In [1]: import numpy as np

In [2]: np.set_printoptions(suppress=True, linewidth=160)

In [3]: def tidy(a):
   ...:     return np.round(a, 2) + 0
   ...: 

In [4]: E = np.loadtxt("out15.csv", delimiter=",")

In [5]: print(E)
[[0. 0. 0. 0. 0. 0. 1. 1. 0. 0. 0.]
 [0. 0. 0. 0. 0. 0. 0. 1. 0. 0. 0.]
 [0. 0. 1. 0. 0. 0. 0. 0. 0. 0. 2.]
 [0. 1. 0. 0. 0. 0. 0. 0. 2. 2. 0.]
 [0. 0. 1. 0. 0. 2. 0. 0. 0. 0. 0.]
 [1. 0. 0. 1. 0. 2. 1. 0. 0. 0. 0.]
 [0. 0. 0. 0. 0. 0. 0. 1. 0. 0. 0.]
 [0. 0. 0. 0. 0. 0. 0. 0. 0. 0. 0.]
 [0. 0. 0. 0. 0. 0. 0. 0. 0. 0. 0.]
 [0. 0. 0. 0. 0. 0. 0. 0. 0. 1. 0.]
 [0. 0. 0. 0. 0. 0. 2. 0. 1. 2. 0.]
 [0. 0. 0. 1. 0. 0. 0. 1. 0. 0. 0.]]

In [6]: left, sig, VT = np.linalg.svd(E)

In [7]: evecs = VT[:(sig > 1e-8).sum()]

In [8]: rng = np.random.default_rng(139188)

In [9]: x0 = E[10] + -1 * E[5] + rng.integers(2) * np.eye(11)[7]

In [10]: x0
Out[10]: array([-1.,  0.,  0., -1.,  0., -2.,  1.,  1.,  1.,  2.,  0.])

In [11]: tidy(evecs.T @ evecs)
Out[11]: 
array([[ 0.6,  0. , -0.4,  0. ,  0. ,  0.2,  0. ,  0. ,  0. ,  0. ,  0.2],
       [ 0. ,  1. ,  0. ,  0. ,  0. ,  0. ,  0. ,  0. ,  0. ,  0. ,  0. ],
       [-0.4,  0. ,  0.6,  0. ,  0. ,  0.2,  0. ,  0. ,  0. ,  0. ,  0.2],
       [ 0. ,  0. ,  0. ,  1. ,  0. ,  0. ,  0. ,  0. ,  0. ,  0. ,  0. ],
       [ 0. ,  0. ,  0. ,  0. ,  0. ,  0. ,  0. ,  0. ,  0. ,  0. ,  0. ],
       [ 0.2,  0. ,  0.2,  0. ,  0. ,  0.9,  0. ,  0. ,  0. ,  0. , -0.1],
       [ 0. ,  0. ,  0. ,  0. ,  0. ,  0. ,  1. ,  0. ,  0. ,  0. ,  0. ],
       [ 0. ,  0. ,  0. ,  0. ,  0. ,  0. ,  0. ,  1. ,  0. ,  0. ,  0. ],
       [ 0. ,  0. ,  0. ,  0. ,  0. ,  0. ,  0. ,  0. ,  1. ,  0. ,  0. ],
       [ 0. ,  0. ,  0. ,  0. ,  0. ,  0. ,  0. ,  0. ,  0. ,  1. ,  0. ],
       [ 0.2,  0. ,  0.2,  0. ,  0. , -0.1,  0. ,  0. ,  0. ,  0. ,  0.9]])

In [12]: print(np.linalg.matrix_rank(np.vstack([E, x0])))
9
